$ python3 -q
>>> import numpy as np
>>> from numpy import linalg as LA
>>> np.set_printoptions(precision=1, suppress=True, linewidth=100, legacy="1.25")
>>> M = np.load("case2.npy")
>>> print(M)
[[2 3 4 3]
 [3 4 4 4]
 [4 4 6 2]
 [3 4 2 4]]
>>> w, evecs = LA.eigh(M)
>>> print(np.unique(w.round(6) + 0, return_counts=True)[1])
[1 1 1 1]
>>> print(np.round(w.sum(), 1), np.trace(M))
16.0 16
>>> print(np.abs(evecs[:, -1]))
[0.4 0.5 0.6 0.4]
>>> print(np.abs(evecs[:, -1]).round(6).argmax())
2
>>> proj = np.triu(np.array([[8, 8, 3, 0], [6, 6, 3, 0], [3, 0, 4, 4], [2, 4, 1, 4]]), 1) + np.eye(4)
>>> A2 = proj @ M @ LA.inv(proj)
>>> print(proj @ M - M @ proj)
[[ 36.  28.  35.  22.]
 [ 12. -12.  -3. -10.]
 [ 12. -16. -16.  -8.]
 [  0. -24. -21.  -8.]]
>>> print(np.poly(A2))
[  1. -16.  22.  52.   4.]
>>> A2 = LA.inv(M)
>>> print(A2)
[[-4.   5.   0.  -2. ]
 [ 5.  -7.5  0.5  3.5]
 [-0.   0.5 -0.  -0.5]
 [-2.   3.5 -0.5 -1.5]]
>>> print(LA.inv(A2))
[[2. 3. 4. 3.]
 [3. 4. 4. 4.]
 [4. 4. 6. 2.]
 [3. 4. 2. 4.]]
>>> print(np.round(LA.slogdet(M)[0], 1))
1.0
>>> print(round(LA.det(M) * LA.det(A2), 1))
1.0
>>> print(np.round(LA.cond(M), 1))
177.9
>>> print(LA.det(M) * A2)
[[-16.  20.   0.  -8.]
 [ 20. -30.   2.  14.]
 [ -0.   2.  -0.  -2.]
 [ -8.  14.  -2.  -6.]]
>>> print(np.allclose(A2, M.T))
False
>>> print(M @ A2)
[[1. 0. 0. 0.]
 [0. 1. 0. 0.]
 [0. 0. 1. 0.]
 [0. 0. 0. 1.]]
>>> print(np.argsort(-LA.norm(A2, axis=0).round(6), kind="stable")[:3])
[1 0 3]
>>> print([round(float(x), 1) for x in LA.svd(A2, compute_uv=False)[:3]])
[12.5, 0.9, 0.3]
>>> print(LA.matrix_rank(A2, rtol=0.1))
1
>>> data = np.load("run19.npy")
>>> print(data)
[[ 7.1 -2.7 -3.1 -2.7 -0.2 -3.   4. ]
 [ 2.7  0.8  2.4 -7.7  2.9 -4.3  0.1]
 [-0.8  8.6  3.4  2.6 -1.  -2.  -1.6]
 [-2.6  2.9  1.3 -2.5 -0.7  8.3  2.6]
 [ 3.3 -4.2 -2.8  5.5 -0.5  4.7  3.2]
 [ 2.5  4.6  3.3 -4.1 -5.1 -0.5  4.3]
 [-2.2 -3.6  1.9 -1.4 -8.5 -1.9 -0.3]
 [-2.1  5.3 -2.1 -6.1 -0.9  3.5  3.4]
 [-0.3 -4.2 -5.2  0.1  6.  -4.1  1. ]
 [ 6.6 -0.6  4.3  3.4 -1.9  4.2  2.2]
 [-4.8  6.4  2.1  2.3 -3.2  1.6 -3.5]
 [ 2.4  5.4 -3.4 -5.7  1.5 -4.2  1.3]
 [ 7.  -3.3 -3.5  0.8 -4.2  2.5  1.7]
 [-4.1 -1.   1.5  4.   7.4  3.   0.3]
 [-1.8 -4.2 -6.8 -4.9 -1.6 -0.7  2.3]
 [ 0.4  3.7 -1.  -7.2 -0.9 -2.1 -5.2]
 [-0.6  3.8 -2.7 -0.2  0.4 -7.4 -4.9]
 [ 1.7 -6.   4.  -1.8  2.3 -2.7 -5.5]
 [-1.2 -6.8 -0.6 -4.4 -0.5 -4.8  3. ]
 [-6.5  1.5  5.1  2.7 -4.6 -0.8  0.8]
 [-3.7 -4.4  0.6 -6.  -1.5  0.4 -5.3]
 [ 0.5  3.7  3.9  2.6  0.  -2.5 -7.6]
 [-4.4 -3.7  0.1 -2.2 -2.8 -1.8 -7.1]
 [-4.4  5.7  5.3  2.8 -2.   2.5  1.2]
 [ 2.3  2.6  5.7 -4.9  5.6 -0.5  0.8]
 [-6.   0.5  5.2  0.3 -0.7 -5.6  2.1]]
>>> q, evecs = LA.qr(data[:, :5])[0], LA.qr(data[:, 5:])[0]
>>> sv = LA.svd(q.T @ evecs, compute_uv=False)
>>> print(sv)
[0.4 0.3]
>>> print(np.round(LA.norm(q @ q.T - evecs @ evecs.T, 2), 1))
1.0
